$ python -q
>>> import numpy as np
>>> np.set_printoptions(precision=4, suppress=True, linewidth=100)
>>> rd = lambda a: np.round(a, 4) + 0
>>> E = np.load("run3.npy")
>>> E
array([[ 0,  2,  2, -2],
       [ 2, -1,  0,  1],
       [-2,  1, -1, -1],
       [-2,  1, -1, -1]])
>>> np.linalg.matrix_rank(E, rtol=0.1)
np.int64(3)
>>> U, sig, Vt = np.linalg.svd(E)
>>> vecs = Vt[:(sig > 1e-8).sum()]
>>> rng = np.random.default_rng(329198)
>>> vec = E[1] + -3 * E[3] + rng.integers(2) * np.eye(4)[3]
>>> vec
array([ 8., -4.,  3.,  4.])
>>> rd(vecs.T @ vecs)
array([[ 1. ,  0. ,  0. ,  0. ],
       [ 0. ,  0.5,  0. , -0.5],
       [ 0. ,  0. ,  1. ,  0. ],
       [ 0. , -0.5,  0. ,  0.5]])
>>> z = rng.permutation(4)
>>> z
array([1, 3, 0, 2])
>>> Y = E[z][:, z]
>>> rd(np.linalg.det(Y)), rd(np.linalg.det(E[z]))
(np.float64(0.0), np.float64(0.0))
>>> np.allclose(Y, E)
False
>>> np.diag(Y)
array([-1, -1,  0, -1])
>>> A = np.load("mat.npy")
>>> A
array([[ 1,  0,  0],
       [ 3,  1,  0],
       [ 4, -4,  1]])
>>> np.linalg.matrix_power(A, 4)
array([[  1,   0,   0],
       [ 12,   1,   0],
       [-56, -16,   1]])
>>> np.trace(A)
np.int64(3)
>>> rd(np.abs(np.linalg.eigvals(A)).max())
np.float64(1.0)
>>> z = rng.permutation(3)
>>> z
array([1, 2, 0])
>>> Y = A[z][:, z]
>>> rd(np.sort(np.abs(np.linalg.eigvals(Y))))
array([1., 1., 1.])
>>> np.trace(Y)
np.int64(3)
>>> rd(np.linalg.det(Y)), rd(np.linalg.det(A[z]))
(np.float64(1.0), np.float64(1.0))
>>> Y
array([[ 1,  0,  3],
       [-4,  1,  4],
       [ 0,  0,  1]])
>>> w, vecs = np.linalg.eig(A)
>>> np.prod(w)
np.float64(1.0)
>>> rd(np.sort(np.linalg.eigvals(A.T)))
array([1., 1., 1.])
>>> Y = A / np.sqrt((A ** 2).mean(axis=1, keepdims=True))
>>> rd(np.linalg.norm(Y, axis=1))
array([1.7321, 1.7321, 1.7321])
>>> rd(A - A.mean(axis=1, keepdims=True))
array([[ 0.6667, -0.3333, -0.3333],
       [ 1.6667, -0.3333, -1.3333],
       [ 3.6667, -4.3333,  0.6667]])
>>> np.linalg.matrix_rank(Y) == np.linalg.matrix_rank(A)
np.True_
